$ python -q
>>> import numpy as np
>>> np.set_printoptions(precision=2, suppress=True, linewidth=120)
>>> def rnd(a):
...     return np.round(a, 2) + 0
... 
>>> E = np.loadtxt("a.csv", delimiter=",")
>>> print(E)
[[0. 0. 1. 0. 0. 0.]
 [0. 0. 0. 0. 1. 0.]
 [0. 0. 0. 0. 0. 1.]
 [0. 0. 0. 1. 0. 0.]
 [0. 1. 0. 0. 0. 0.]
 [1. 0. 0. 0. 0. 0.]]
>>> print((E != 0).astype(int))
[[0 0 1 0 0 0]
 [0 0 0 0 1 0]
 [0 0 0 0 0 1]
 [0 0 0 1 0 0]
 [0 1 0 0 0 0]
 [1 0 0 0 0 0]]
>>> print(E @ E)
[[0. 0. 0. 0. 0. 1.]
 [0. 1. 0. 0. 0. 0.]
 [1. 0. 0. 0. 0. 0.]
 [0. 0. 0. 1. 0. 0.]
 [0. 0. 0. 0. 1. 0.]
 [0. 0. 1. 0. 0. 0.]]
>>> u, g = E[3], E[2]
>>> print(u @ g)
0.0
>>> print(u @ u)
1.0
>>> pr = (u @ g) / (u @ u) * u
>>> print(np.linalg.matrix_rank(np.outer(u, g)))
1
>>> print(np.outer(u, g))
[[0. 0. 0. 0. 0. 0.]
 [0. 0. 0. 0. 0. 0.]
 [0. 0. 0. 0. 0. 0.]
 [0. 0. 0. 0. 0. 1.]
 [0. 0. 0. 0. 0. 0.]
 [0. 0. 0. 0. 0. 0.]]
>>> print(rnd(np.linalg.norm(u + g) ** 2 + np.linalg.norm(u - g) ** 2))
4.0
>>> Y = E / np.linalg.norm(E, axis=1, keepdims=True)
>>> G = Y @ Y.T
>>> print(np.degrees(np.arccos(np.clip(G[5, 0], -1, 1))))
90.0
>>> print(rnd(np.linalg.norm(Y, axis=1)))
[1. 1. 1. 1. 1. 1.]
>>> print(G[5])
[0. 0. 0. 0. 0. 1.]
>>> print(np.argwhere(np.triu(np.abs(G) > 0.95, 1)))
[]
>>> print((np.abs(G) > 0.9).astype(int))
[[1 0 0 0 0 0]
 [0 1 0 0 0 0]
 [0 0 1 0 0 0]
 [0 0 0 1 0 0]
 [0 0 0 0 1 0]
 [0 0 0 0 0 1]]
>>> rng = np.random.default_rng(605445)
>>> M = np.triu(rng.random((9, 9)) < 0.3, 1).astype(int)
>>> M = M + M.T
>>> print(M)
[[0 0 0 0 0 1 1 0 0]
 [0 0 0 1 0 0 1 0 0]
 [0 0 0 0 1 0 1 0 0]
 [0 1 0 0 0 0 0 0 0]
 [0 0 1 0 0 0 0 1 0]
 [1 0 0 0 0 0 1 1 0]
 [1 1 1 0 0 1 0 0 0]
 [0 0 0 0 1 1 0 0 0]
 [0 0 0 0 0 0 0 0 0]]
>>> # null space of dimension 1
>>> lab = rng.permutation(9)
>>> print(lab)
[4 6 2 1 8 7 5 3 0]
>>> Y = M[lab][:, lab]
>>> print(np.trace(Y))
0
>>> print(np.allclose(Y, M))
False
>>> print(rnd(np.linalg.det(M)))
0.0
>>> mat = np.load("run3.npy")
>>> print(mat)
[[ 0. -1.  0.  0.  0.  0.  0.  0.  0. -1.  0.  0.  0.  0.]
 [-1.  0.  0.  0.  0.  0.  0.  0.  0. -1.  0.  0.  0.  0.]
 [ 0.  0.  0. -1. -1.  0.  0.  0. -1.  0.  0. -1. -1.  0.]
 [ 0.  0. -1.  0. -1.  0.  0.  0. -1.  0.  0. -1. -1.  0.]
 [ 0.  0. -1. -1.  0.  0.  0.  0. -1.  0.  0. -1. -1.  0.]
 [ 0.  0.  0.  0.  0.  0. -1. -1.  0.  0. -1.  0.  0. -1.]
 [ 0.  0.  0.  0.  0. -1.  0. -1.  0.  0. -1.  0.  0. -1.]
 [ 0.  0.  0.  0.  0. -1. -1.  0.  0.  0. -1.  0.  0. -1.]
 [ 0.  0. -1. -1. -1.  0.  0.  0.  0.  0.  0. -1. -1.  0.]
 [-1. -1.  0.  0.  0.  0.  0.  0.  0.  0.  0.  0.  0.  0.]
 [ 0.  0.  0.  0.  0. -1. -1. -1.  0.  0.  0.  0.  0. -1.]
 [ 0.  0. -1. -1. -1.  0.  0.  0. -1.  0.  0.  0. -1.  0.]
 [ 0.  0. -1. -1. -1.  0.  0.  0. -1.  0.  0. -1.  0.  0.]
 [ 0.  0.  0.  0.  0. -1. -1. -1.  0.  0. -1.  0.  0.  0.]]
>>> # 3 groups of indices that never mix
>>> O, vecs = np.linalg.qr(mat[:, :9])[0], np.linalg.qr(mat[:, 9:])[0]
>>> sigma = np.linalg.svd(O.T @ vecs, compute_uv=False)
>>> print(rnd(sigma))
[0.91 0.88 0.58 0.   0.  ]
>>> Y = np.array([[2, 4], [3, 5], [5, 1], [2, 5], [1, 0], [3, 0], [1, 4]])
>>> A = np.block([[np.zeros((7, 7)), Y], [Y.T, np.zeros((2, 2))]])
>>> print(A)
[[0. 0. 0. 0. 0. 0. 0. 2. 4.]
 [0. 0. 0. 0. 0. 0. 0. 3. 5.]
 [0. 0. 0. 0. 0. 0. 0. 5. 1.]
 [0. 0. 0. 0. 0. 0. 0. 2. 5.]
 [0. 0. 0. 0. 0. 0. 0. 1. 0.]
 [0. 0. 0. 0. 0. 0. 0. 3. 0.]
 [0. 0. 0. 0. 0. 0. 0. 1. 4.]
 [2. 3. 5. 2. 1. 3. 1. 0. 0.]
 [4. 5. 1. 5. 0. 0. 4. 0. 0.]]
>>> rank = np.linalg.matrix_rank(A)
>>> print(rank)
4
>>> N = np.linalg.svd(A)[2][rank:].T
>>> print(N.shape)
(9, 5)
>>> print([int(np.linalg.matrix_rank(A[:, :j + 1])) for j in range(9)])
[1, 2, 2, 2, 2, 2, 2, 3, 4]
>>> print([int(np.linalg.matrix_rank(np.delete(A, i, axis=0))) for i in range(9)])
[4, 4, 4, 4, 4, 4, 4, 3, 3]
>>> print(np.linalg.matrix_rank(A.T @ A), np.linalg.matrix_rank(A @ A.T))
4 4
>>> print([int(np.linalg.matrix_rank(A[:i])) for i in range(1, len(A) + 1)])
[1, 2, 2, 2, 2, 2, 2, 3, 4]
>>> left, sigma, vt = np.linalg.svd(A)
>>> vecs = vt[:(sigma > 1e-8).sum()]
>>> vec = A[5] + 4 * A[2] + rng.integers(2) * np.eye(9)[2]
>>> print(vec)
[ 0.  0.  1.  0.  0.  0.  0. 23.  4.]
>>> print(rnd(np.diag(vecs.T @ vecs)))
[0.19 0.31 0.65 0.31 0.03 0.28 0.23 1.   1.  ]
>>> print(np.allclose(vecs.T @ vecs @ vec, vec))
False
>>> u = np.array([5, -3])
>>> print(np.convolve(A[7], u))
[10.  9. 16. -5. -1. 12. -4. -3.  0.  0.]
>>> print(np.polyval(u, A[7]))
[ 7. 12. 22.  7.  2. 12.  2. -3. -3.]
>>> w, vecs = np.linalg.eigh(A)
>>> vec = np.array([1, 0, 5, 5, 4, 0, 0, 2, 1])
>>> print(rnd(np.linalg.eigvalsh(A[1:, 1:])))
[-9.65 -4.78  0.    0.    0.    0.    4.78  9.65]
>>> print(np.abs(A).sum(axis=1).max(), rnd(np.abs(w).max()))
19.0 10.61
>>> feats = np.load("test15.npy")
>>> print(rnd(feats))
[[-0.13  0.01  0.03  0.65 -0.18  0.48 -0.55]
 [ 0.64 -0.14 -0.39  0.28  0.02  0.37  0.46]
 [-0.37  0.72 -0.44  0.06  0.3   0.15  0.19]
 [ 0.1  -0.22  0.1  -0.15  0.88  0.25 -0.27]
 [-0.54 -0.56 -0.42 -0.27 -0.14  0.34  0.12]
 [-0.37 -0.19  0.45  0.49  0.22 -0.06  0.57]
 [ 0.03  0.26  0.51 -0.41 -0.19  0.66  0.19]]
>>> Y = feats / np.sqrt((feats ** 2).mean(axis=1, keepdims=True))
>>> print(rnd(Y[2]))
[-0.98  1.9  -1.16  0.16  0.8   0.41  0.49]
>>> print(np.linalg.matrix_rank(feats - feats.mean(axis=1, keepdims=True)))
6
>>> print(rnd((feats - feats.T) / 2))
[[ 0.   -0.31  0.2   0.27  0.18  0.42 -0.29]
 [ 0.31  0.   -0.55  0.25  0.29  0.28  0.1 ]
 [-0.2   0.55  0.   -0.02  0.36 -0.15 -0.16]
 [-0.27 -0.25  0.02  0.    0.57 -0.12  0.07]
 [-0.18 -0.29 -0.36 -0.57  0.    0.06  0.16]
 [-0.42 -0.28  0.15  0.12 -0.06  0.   -0.04]
 [ 0.29 -0.1   0.16 -0.07 -0.16  0.04  0.  ]]
>>> print(rnd(np.abs(np.linalg.eigvals(feats)).max()))
1.0
>>> print(rnd(np.trace(feats)))
-0.87
>>> print(rnd(np.sort(np.abs(np.linalg.eigvals(feats)))))
[1. 1. 1. 1. 1. 1. 1.]
>>> print(np.allclose(feats, feats.T))
False
>>> print(rnd(np.linalg.norm(feats, axis=0)))
[1. 1. 1. 1. 1. 1. 1.]
>>> print(rnd(np.linalg.norm(feats[3], 1)), rnd(np.linalg.norm(feats[3], np.inf)))
1.98 0.88
>>> print(rnd(np.linalg.norm(feats, 2)))
1.0
>>> print(rnd(np.linalg.norm(feats, 1)), rnd(np.linalg.norm(feats, np.inf)))
2.35 2.38
>>> vec = np.array([3, -5, 3, -3, 5, 4, -3])
>>> y = feats @ vec
>>> print(rnd(y))
[ 0.36  0.81 -4.65  8.38  1.01 -1.14  2.66]
>>> print(rnd(np.linalg.solve(feats, feats[:, 5])))
[0. 0. 0. 0. 0. 1. 0.]
>>> print(rnd(np.linalg.solve(feats, 4 * y)))
[ 12. -20.  12. -12.  20.  16. -12.]
>>> print(rnd(np.linalg.solve(feats.T, feats[3])))
[0. 0. 0. 1. 0. 0. 0.]
>>> vec = np.array([-3, 2, -4, 0, 0, -2, -2])
>>> print(rnd(np.abs(np.linalg.eigvals(feats))))
[1. 1. 1. 1. 1. 1. 1.]
>>> print(rnd(np.sort(np.abs(np.degrees(np.angle(np.linalg.eigvals(feats)))))))
[  0.    59.3   59.3  120.69 120.69 158.94 158.94]
>>> J = np.loadtxt("x.csv", delimiter=",")
>>> print(J)
[[-6.  0.  0.  0.  0.  0.  0.  0.  0.  0.  0.]
 [ 0. -8.  0.  0.  0.  0.  0.  0.  0.  0.  0.]
 [ 0.  0.  4.  0.  0.  0.  0.  0.  0.  0.  0.]
 [ 0.  0.  0.  3.  0.  0.  0.  0.  0.  0.  0.]
 [ 0.  0.  0.  0.  9.  0.  0.  0.  0.  0.  0.]
 [ 0.  0.  0.  0.  0. -5.  0.  0.  0.  0.  0.]
 [ 0.  0.  0.  0.  0.  0.  2.  0.  0.  0.  0.]
 [ 0.  0.  0.  0.  0.  0.  0. -4.  0.  0.  0.]
 [ 0.  0.  0.  0.  0.  0.  0.  0. -1.  0.  0.]
 [ 0.  0.  0.  0.  0.  0.  0.  0.  0. -4.  0.]
 [ 0.  0.  0.  0.  0.  0.  0.  0.  0.  0. -8.]]
>>> # symmetric
>>> def softmax(z):
...     e = np.exp(z - z.max(axis=-1, keepdims=True))
...     return e / e.sum(axis=-1, keepdims=True)
... 
>>> print(rnd(softmax(10 * J[4])))
[0. 0. 0. 0. 1. 0. 0. 0. 0. 0. 0.]
>>> print(rnd(softmax(J[4] + 3)))
[0. 0. 0. 0. 1. 0. 0. 0. 0. 0. 0.]
>>> att = J @ J.T / np.sqrt(11)
>>> print(rnd(softmax(att)[4] @ J))
[0. 0. 0. 0. 9. 0. 0. 0. 0. 0. 0.]
>>> print(softmax(att).round(6).argmax(axis=1))
[ 0  1  2  3  4  5  6  7  8  9 10]
>>> print(rnd(softmax(att + np.triu(np.full(att.shape, -np.inf), 1))))
[[1.   0.   0.   0.   0.   0.   0.   0.   0.   0.   0.  ]
 [0.   1.   0.   0.   0.   0.   0.   0.   0.   0.   0.  ]
 [0.01 0.01 0.98 0.   0.   0.   0.   0.   0.   0.   0.  ]
 [0.06 0.06 0.06 0.83 0.   0.   0.   0.   0.   0.   0.  ]
 [0.   0.   0.   0.   1.   0.   0.   0.   0.   0.   0.  ]
 [0.   0.   0.   0.   0.   1.   0.   0.   0.   0.   0.  ]
 [0.11 0.11 0.11 0.11 0.11 0.11 0.36 0.   0.   0.   0.  ]
 [0.01 0.01 0.01 0.01 0.01 0.01 0.01 0.95 0.   0.   0.  ]
 [0.11 0.11 0.11 0.11 0.11 0.11 0.11 0.11 0.14 0.   0.  ]
 [0.01 0.01 0.01 0.01 0.01 0.01 0.01 0.01 0.01 0.93 0.  ]
 [0.   0.   0.   0.   0.   0.   0.   0.   0.   0.   1.  ]]
